$ ipython --no-banner

In [1]: import numpy as np

In [2]: import numpy.linalg as la

In [3]: np.set_printoptions(precision=1, suppress=True, linewidth=140, floatmode="fixed")

In [4]: def rnd(a):
   ...:     return np.round(a, 1) + 0
   ...: 

In [5]: X = np.array([[-3, -3, -3, -3],
   ...:     [-3, -6, -6, -6],
   ...:     [-3, -6, -9, -9],
   ...:     [-3, -6, -9, -12]])

In [6]: # equal to its transpose

In [7]: ev, vecs = la.eigvalsh(X)
ValueError: too many values to unpack (expected 2)


In [8]: ev, vecs = la.eigh(X)

In [9]: np.unique(ev.round(6) + 0, return_counts=True)[1]
Out[9]: array([1, 1, 1, 1])

In [10]: rnd(la.svd(X, compute_uv=False))
Out[10]: array([24.9,  3.0,  1.3,  0.8])

In [11]: print(rnd(vecs.T @ X @ vecs))
[[-24.9   0.0   0.0   0.0]
 [  0.0  -3.0   0.0   0.0]
 [  0.0   0.0  -1.3   0.0]
 [  0.0   0.0   0.0  -0.8]]

In [12]: print(rnd(la.eigvalsh(X + -2 * np.eye(4))))
[-26.9  -5.0  -3.3  -2.8]

In [13]: rnd(vecs.T @ vecs)
Out[13]: 
array([[1.0, 0.0, 0.0, 0.0],
       [0.0, 1.0, 0.0, 0.0],
       [0.0, 0.0, 1.0, 0.0],
       [0.0, 0.0, 0.0, 1.0]])

In [14]: rnd(ev)
Out[14]: array([-24.9,  -3.0,  -1.3,  -0.8])

In [15]: rnd(ev.sum()), np.trace(X)
Out[15]: (np.float64(-30.0), np.int64(-30))

In [16]: M = np.load("sample7.npy")

In [17]: M
Out[17]: 
array([[0.7, 0.0, 0.3],
       [0.0, 1.0, 0.0],
       [0.0, 0.0, 1.0]])

In [18]: rnd(la.matrix_power(M - np.diag(np.diag(M)), 3))
Out[18]: 
array([[0.0, 0.0, 0.0],
       [0.0, 0.0, 0.0],
       [0.0, 0.0, 0.0]])

In [19]: rnd(M @ M)
Out[19]: 
array([[0.5, 0.0, 0.5],
       [0.0, 1.0, 0.0],
       [0.0, 0.0, 1.0]])

In [20]: la.matrix_rank(M - M[0, 0] * np.eye(3))
Out[20]: np.int64(2)

In [21]: Q, Rm = la.qr(M)

In [22]: np.allclose(Rm.T @ Rm, M.T @ M)
Out[22]: True

In [23]: np.abs(np.diag(Rm))
Out[23]: array([0.7, 1.0, 1.0])

In [24]: Q.shape, Rm.shape
Out[24]: ((3, 3), (3, 3))

In [25]: np.trace(Q @ Q.T)
Out[25]: np.float64(3.0)

In [26]: Rm
Out[26]: 
array([[0.7, 0.0, 0.3],
       [0.0, 1.0, 0.0],
       [0.0, 0.0, 1.0]])

In [27]: Q.T @ Q
Out[27]: 
array([[1.0, 0.0, 0.0],
       [0.0, 1.0, 0.0],
       [0.0, 0.0, 1.0]])

In [28]: print(abs(Rm[0, 0]), rnd(la.norm(M[:, 0])))
0.7 0.7

In [29]: rnd(la.matrix_power(Rm, 100))
Out[29]: 
array([[0.0, 0.0, 1.0],
       [0.0, 1.0, 0.0],
       [0.0, 0.0, 1.0]])

In [30]: rnd(la.matrix_power(Rm, 2))
Out[30]: 
array([[0.5, 0.0, 0.5],
       [0.0, 1.0, 0.0],
       [0.0, 0.0, 1.0]])

In [31]: pr = np.eye(3)[0]

In [32]: for _ in range(7):
    ...:     pr = pr @ Rm
    ...:     print(pr.round(1))
    ...: 
[0.7 0.0 0.3]
[0.5 0.0 0.5]
[0.3 0.0 0.7]
[0.2 0.0 0.8]
[0.2 0.0 0.8]
[0.1 0.0 0.9]
[0.1 0.0 0.9]

In [33]: print(M - M[0])
[[ 0.0  0.0  0.0]
 [-0.7  1.0 -0.3]
 [-0.7  0.0  0.7]]

In [34]: rnd(la.svd(M, compute_uv=False))
Out[34]: array([1.1, 1.0, 0.7])

In [35]: la.matrix_rank(M)
Out[35]: np.int64(3)

In [36]: np.count_nonzero(M)
Out[36]: np.int64(4)

In [37]: ev, vecs = la.eig(M)

In [38]: rnd(np.sort(la.eigvals(M @ M)))
Out[38]: array([0.5, 1.0, 1.0])

In [39]: print(np.prod(ev))
0.7

In [40]: ev
Out[40]: array([0.7, 1.0, 1.0])

In [41]: arr = np.loadtxt("run14.csv", delimiter=",")

In [42]: arr
Out[42]: 
array([[  2.4,   3.0,   0.0],
       [ -7.0,   1.2,   1.8],
       [  1.4,  -1.1,   1.2],
       [ -6.4,  -3.6,  -7.6],
       [  3.7,   2.8,   0.4],
       [ -2.5,  -6.7,   1.1],
       [  3.0,  -0.2,  -9.8],
       [  5.9,   2.7,   1.0],
       [ -2.7,  -4.9,   5.4],
       [  2.4,  -4.6,   1.6],
       [ -2.2,   6.5,   5.9],
       [ -7.2,  -7.7,  -0.2],
       [ -2.5,   4.1,   1.7],
       [  0.1,  -0.3,  -2.1],
       [  5.5,   4.3,  -2.8],
       [ -7.8,   5.7,  -5.1],
       [ -6.8,  -8.8,   4.6],
       [ -0.6,   7.7,   2.3],
       [  3.7,  -1.2, -12.0],
       [  3.8,  -3.1,  -6.2],
       [ -3.7,  -1.0,   0.9],
       [ -2.2,   0.0,   1.4]])

In [43]: basis = arr[[15, 18]].astype(float)

In [44]: for _ in range(5):
    ...:     lab = la.norm(arr[:, None] - basis, axis=-1).argmin(axis=1)
    ...:     basis = np.array([arr[lab == j].mean(axis=0) for j in range(2)])
    ...: 

In [45]: lab
Out[45]: array([1, 0, 0, 0, 1, 0, 1, 1, 0, 0, 0, 0, 0, 1, 1, 0, 0, 0, 1, 1, 0, 0])

In [46]: rnd(basis)
Out[46]: 
array([[-3.4, -0.9,  1.1],
       [ 3.5,  1.0, -3.9]])
